% python3 -q
>>> import numpy as np
>>> from numpy import linalg as LA
>>> np.set_printoptions(precision=2, suppress=True, linewidth=160)
>>> data = np.loadtxt("w.csv", delimiter=",")
>>> print(data)
[[-0.06 -0.44  0.14  0.34  0.38 -0.74  1.17  0.29 -0.85 -0.08  0.21 -0.18 -0.84 -0.04]
 [ 0.   -0.43  0.54  0.25  0.48 -0.44 -1.02  0.09  0.54 -0.75  0.77  0.19 -0.71  0.05]
 [ 0.61 -0.14 -0.62 -0.18 -0.15 -0.04 -0.01  0.46  0.62  0.79 -0.4   0.85 -1.02  0.12]
 [-0.78 -0.39 -0.14 -0.2  -1.13 -0.43 -0.26  0.55 -0.55 -0.34  0.07  0.86  0.27  0.33]
 [-0.67 -0.91 -0.2   0.85  0.41  0.02 -0.06 -0.74  0.18  0.74 -0.13  0.2   0.28  0.72]
 [ 1.06  0.04  0.32 -0.24 -0.22 -1.09  0.1  -0.32  0.06  0.46  0.58  0.11  0.73  0.53]
 [-0.39 -0.1  -0.43 -0.38 -0.93 -0.42  0.01 -0.61  0.51  0.03  0.12 -1.15 -0.66  0.2 ]
 [-0.84  0.93  0.18 -0.28  0.23 -0.49  0.41 -0.8   0.37  0.15  0.25  0.85 -0.17 -0.5 ]
 [ 0.28 -0.84 -0.63 -0.75  0.1   0.71  0.48 -0.56 -0.01 -0.42  0.89  0.4   0.12 -0.26]
 [ 0.5  -0.29 -0.21 -0.05  0.04 -0.49 -0.35 -0.96 -0.45 -0.72 -1.19  0.28 -0.11 -0.32]
 [-0.11  0.7  -0.54 -0.58  0.66  0.11 -0.29 -0.1  -0.62 -0.22  0.08 -0.01 -0.31  1.34]
 [-0.45 -0.42 -0.51 -0.76  0.83 -0.75  0.08  0.68  0.6  -0.12 -0.43 -0.3   0.62 -0.2 ]
 [-0.06 -0.32  1.22 -0.61 -0.11  0.39  0.65 -0.05  0.56 -0.35 -0.61  0.15 -0.12  0.77]
 [ 0.22  0.42 -0.66  0.95 -0.18 -0.07  0.68  0.14  0.77 -1.01  0.01  0.17  0.27  0.44]]
>>> U, s = LA.svd(data)
Traceback (most recent call last):
  File "<python-input-5>", line 1, in <module>
    U, s = LA.svd(data)
    ^^^^
ValueError: too many values to unpack (expected 2)
>>> U, s, Vt = LA.svd(data, full_matrices=False)
>>> print(np.allclose(U * s @ Vt, data))
True
>>> print(U.shape, s.shape, Vt.shape)
(14, 14) (14,) (14, 14)
>>> feats = np.load("layer9.npy")
>>> print(feats)
[[ 0.05  1.28 -2.76 -3.02 -1.2 ]
 [ 0.01  0.83 -1.85 -1.99 -0.76]
 [-0.04  0.36 -0.93 -0.88 -0.38]
 [-0.08  0.39 -0.99 -0.98 -0.34]
 [-0.09  1.15 -2.69 -2.99 -1.17]
 [ 0.02  0.82 -1.8  -2.   -0.77]
 [-0.01 -0.08  0.02 -0.01 -0.03]
 [ 0.02  0.07  0.01 -0.06  0.02]
 [ 0.    0.36 -0.99 -0.93 -0.42]
 [-0.09  0.75 -1.81 -2.07 -0.87]
 [ 0.03  0.4  -0.87 -1.05 -0.4 ]
 [ 0.01 -0.04 -0.07 -0.12 -0.04]
 [ 0.13  0.75 -1.79 -1.93 -0.69]
 [ 0.    0.09  0.    0.13 -0.08]
 [-0.1   0.44 -0.89 -0.92 -0.4 ]
 [ 0.04  0.42 -0.92 -0.96 -0.42]
 [-0.14 -0.01 -0.01 -0.03 -0.07]
 [-0.02  1.19 -2.81 -2.96 -1.33]
 [ 0.02 -0.09  0.06 -0.01  0.06]
 [-0.05  0.36 -1.02 -1.05 -0.46]
 [-0.03  1.25 -2.62 -3.06 -1.21]
 [-0.03  1.18 -2.68 -2.95 -1.19]
 [ 0.01  1.25 -2.67 -3.01 -1.15]
 [ 0.06  0.71 -1.79 -2.03 -0.77]
 [-0.01  0.   -0.02  0.05  0.  ]
 [-0.03  0.49 -0.89 -0.98 -0.34]
 [ 0.05  0.4  -0.98 -1.06 -0.56]]
>>> cent = feats[[8, 6]].astype(float)
>>> for _ in range(5):
...     labels = LA.norm(feats[:, None] - cent, axis=-1).argmin(axis=1)
...     cent = np.array([feats[labels == j].mean(axis=0) for j in range(2)])
... 
>>> print(labels)
[0 0 0 0 0 0 1 1 0 0 0 1 0 1 0 0 1 0 1 0 0 0 0 0 1 0 0]
>>> print(cent.round(2) + 0)
[[-0.01  0.74 -1.69 -1.84 -0.74]
 [-0.02 -0.01  0.   -0.01 -0.02]]
>>> print(cent[1] - cent[0])
[-0.01 -0.75  1.69  1.83  0.72]
>>> print(np.bincount(labels))
[20  7]
>>> print(np.abs(cent[1] - cent[0]).argmax())
3
>>> print([round(float(x), 2) for x in LA.svd(cent, compute_uv=False)[:3]])
[2.71, 0.03]
>>> print(LA.cond(cent) > 100)
True
>>> Xc = (feats - feats.mean(axis=0)) / feats.std(axis=0)
>>> print(Xc.std(axis=0))
[1. 1. 1. 1. 1.]
>>> beta = LA.lstsq(np.delete(Xc, 2, axis=1), Xc[:, 2])[0]
>>> print(np.abs(beta).argmax())
2
>>> print(np.round(1 - np.var(Xc[:, 2] - np.delete(Xc, 2, axis=1) @ beta), 2))
1.0
>>> u, v = feats[15], feats[22]
>>> print(round(u @ u, 2))
2.12
>>> print(round(float(u @ v), 2))
6.35
>>> pr = (u @ v) / (u @ u) * u
>>> print(v - pr)
[-0.11 -0.01  0.08 -0.14  0.11]
>>> print(np.round(LA.norm(u + v) ** 2 + LA.norm(u - v) ** 2, 2))
42.39
>>> print(round(float((v - pr) @ u), 2))
-0.0
>>> U, s, Vt = LA.svd(feats)
>>> print(s)
[13.32  0.34  0.29  0.27  0.23]
>>> out = U[:, :1] @ np.diag(s[:1]) @ Vt[:1]
>>> print(LA.matrix_rank(out))
1
>>> print(round(float(LA.norm(feats - out, 2)), 2), round(float(s[1]), 2))
0.34 0.34
>>> X = np.loadtxt("sample14.csv", delimiter=",")
>>> print(X.round(2) + 0)
[[-0.31 -0.14 -0.23  0.05  0.05  0.09  0.52  0.55 -0.04 -0.17 -0.39 -0.22  0.16]
 [ 0.47 -0.34  0.05 -0.09  0.58 -0.26 -0.28  0.35  0.01 -0.13 -0.1  -0.07 -0.09]
 [ 0.36 -0.01  0.04 -0.1  -0.14 -0.23  0.39  0.06 -0.47  0.61 -0.09  0.09 -0.1 ]
 [-0.56  0.   -0.02 -0.04  0.44 -0.16 -0.09 -0.12 -0.62 -0.01  0.24 -0.02 -0.04]
 [-0.08 -0.67 -0.37  0.36 -0.34  0.01 -0.34  0.02 -0.13  0.17  0.04  0.03  0.07]
 [-0.03 -0.1  -0.15 -0.09 -0.17 -0.16  0.17  0.01 -0.07 -0.43 -0.05  0.55 -0.61]
 [-0.14  0.15 -0.01  0.24  0.28  0.51 -0.19  0.14  0.1   0.43 -0.27  0.15 -0.46]
 [ 0.03 -0.41  0.46  0.24  0.1   0.13  0.28 -0.51 -0.05 -0.14 -0.27 -0.26 -0.17]
 [ 0.17  0.36 -0.22  0.73  0.05 -0.33  0.1   0.01 -0.01 -0.11  0.14 -0.27 -0.2 ]
 [ 0.   -0.18 -0.56 -0.21  0.34 -0.02  0.34 -0.36  0.38  0.22  0.22 -0.08 -0.09]
 [ 0.36  0.19 -0.45 -0.11  0.02  0.4  -0.12 -0.27 -0.43 -0.28 -0.28 -0.1   0.11]
 [-0.17  0.07 -0.08 -0.36 -0.28 -0.25 -0.27 -0.02  0.04  0.07 -0.24 -0.6  -0.44]
 [-0.17  0.12 -0.1   0.08  0.12 -0.46 -0.14 -0.27  0.14  0.11 -0.65  0.31  0.28]]
>>> Xc = feats - feats.mean(axis=0)
>>> vecs = LA.svd(Xc)[2][:1]
>>> out = Xc - Xc @ vecs.T @ vecs
>>> print(out.std(axis=0))
[0.06 0.05 0.04 0.04 0.05]
>>> print(np.cov(Xc @ vecs.T, rowvar=False))
2.6410143855199824
>>> print(np.round(LA.norm(out) / LA.norm(Xc), 2))
0.07
>>> print(np.round(np.diag(vecs.T @ vecs), 2) + 0)
[0.   0.08 0.38 0.47 0.07]
>>> print(LA.norm(X, axis=0))
[1. 1. 1. 1. 1. 1. 1. 1. 1. 1. 1. 1. 1.]
>>> print(LA.svd(X, compute_uv=False))
[1. 1. 1. 1. 1. 1. 1. 1. 1. 1. 1. 1. 1.]
>>> ang = np.radians(90)
>>> R = np.eye(13)
>>> R[8, 8] = R[1, 1] = np.cos(ang)
>>> R[8, 1], R[1, 8] = -np.sin(ang), np.sin(ang)
>>> out = X @ R.T
>>> print(np.allclose(LA.norm(X, axis=1), LA.norm(out, axis=1)))
True
>>> print(LA.svd(X, compute_uv=False), LA.svd(out, compute_uv=False))
[1. 1. 1. 1. 1. 1. 1. 1. 1. 1. 1. 1. 1.] [1. 1. 1. 1. 1. 1. 1. 1. 1. 1. 1. 1. 1.]
>>> print(round(float(LA.det(R)), 2), np.trace(R))
1.0 11.0
>>> J = np.load("dump.npy")
>>> print(J)
[[  7.57   4.85  -9.11 -25.46  24.3   -5.85   6.64  12.25]
 [  7.46   6.46  -8.45 -25.49  22.19  -3.02   4.91  12.83]
 [  2.58  17.57  22.58 -19.59  29.53 -26.38  29.5  -24.91]
 [  7.73   7.23 -10.02 -24.38  23.41  -4.91   7.32  13.13]
 [  2.95  18.75  22.85 -15.92  29.19 -27.44  30.19 -25.62]
 [  7.55   6.32 -11.3  -23.18  24.33  -5.8    6.53  11.76]
 [  2.28  16.33  20.88 -19.05  27.07 -25.99  29.23 -25.85]
 [  3.41  18.41  23.59 -20.38  26.86 -25.9   27.42 -26.37]
 [  2.43  18.22  20.22 -17.63  28.07 -26.36  29.27 -26.47]
 [  4.53  19.03  22.35 -16.56  27.51 -26.46  28.9  -25.58]
 [  0.47  18.27  20.58 -16.67  27.2  -26.4   30.79 -25.28]
 [  3.52  19.76  22.41 -19.59  27.67 -25.18  28.32 -27.3 ]
 [  8.45   7.35  -8.37 -23.01  23.6   -6.22   5.73  10.76]
 [  8.49   5.39  -9.14 -24.43  24.21  -2.74   5.26  13.07]]
>>> out = J / LA.norm(J, axis=1, keepdims=True)
>>> C2 = out @ out.T
>>> print(round(float(np.degrees(np.arccos(np.clip(C2[11, 3], -1, 1)))), 2))
66.41
>>> print(np.argwhere(np.triu(np.abs(C2) > 0.95, 1)))
[[ 0  1]
 [ 0  3]
 [ 0  5]
 [ 0 12]
 [ 0 13]
 [ 1  3]
 [ 1  5]
 [ 1 12]
 [ 1 13]
 [ 2  4]
 [ 2  6]
 [ 2  7]
 [ 2  8]
 [ 2  9]
 [ 2 10]
 [ 2 11]
 [ 3  5]
 [ 3 12]
 [ 3 13]
 [ 4  6]
 [ 4  7]
 [ 4  8]
 [ 4  9]
 [ 4 10]
 [ 4 11]
 [ 5 12]
 [ 5 13]
 [ 6  7]
 [ 6  8]
 [ 6  9]
 [ 6 10]
 [ 6 11]
 [ 7  8]
 [ 7  9]
 [ 7 10]
 [ 7 11]
 [ 8  9]
 [ 8 10]
 [ 8 11]
 [ 9 10]
 [ 9 11]
 [10 11]
 [12 13]]
>>> U, s, Vt = LA.svd(J)
>>> print(s)
[187.35  86.04   6.54   4.42   3.35   2.91   2.09   1.43]
>>> out = U[:, :2] @ np.diag(s[:2]) @ Vt[:2]
>>> print(np.round(LA.norm(J - out, 2), 2), round(float(s[2]), 2))
6.54 6.54
>>> print(LA.matrix_rank(J, rtol=0.05))
2
>>> print(round(LA.norm(J - out) / LA.norm(J), 2))
0.05
>>> M = np.load("m.npy")
>>> print(M)
[[-3  3  1 -1 -1  4 -6 -2 -5 -3]
 [-1  5  3  1  1  6 -4  0 -3 -1]
 [-1  5  3  1  1  6 -4  0 -3 -1]
 [-1  5  3  1  1  6 -4  0 -3 -1]
 [-4  2  0 -2 -2  3 -7 -3 -6 -4]
 [-3  3  1 -1 -1  4 -6 -2 -5 -3]
 [-1  5  3  1  1  6 -4  0 -3 -1]
 [-2  4  2  0  0  5 -5 -1 -4 -2]
 [-1  5  3  1  1  6 -4  0 -3 -1]
 [-1  5  3  1  1  6 -4  0 -3 -1]
 [-2  4  2  0  0  5 -5 -1 -4 -2]
 [-2  4  2  0  0  5 -5 -1 -4 -2]]
>>> U, s, Vt = LA.svd(M)
>>> vecs = Vt[:(s > 1e-8).sum()]
>>> rng = np.random.default_rng(72)
>>> x0 = M[8] + 3 * M[9] + rng.integers(2) * np.eye(10)[0]
>>> print(x0)
[ -3.  20.  12.   4.   4.  24. -16.   0. -12.  -4.]
>>> print(np.diag(vecs.T @ vecs))
[0.13 0.3  0.16 0.1  0.1  0.4  0.33 0.11 0.25 0.13]
>>> print(round(float(LA.norm(x0 - vecs.T @ vecs @ x0)), 2))
0.93
>>> print(LA.matrix_rank(np.vstack([M, x0])))
3
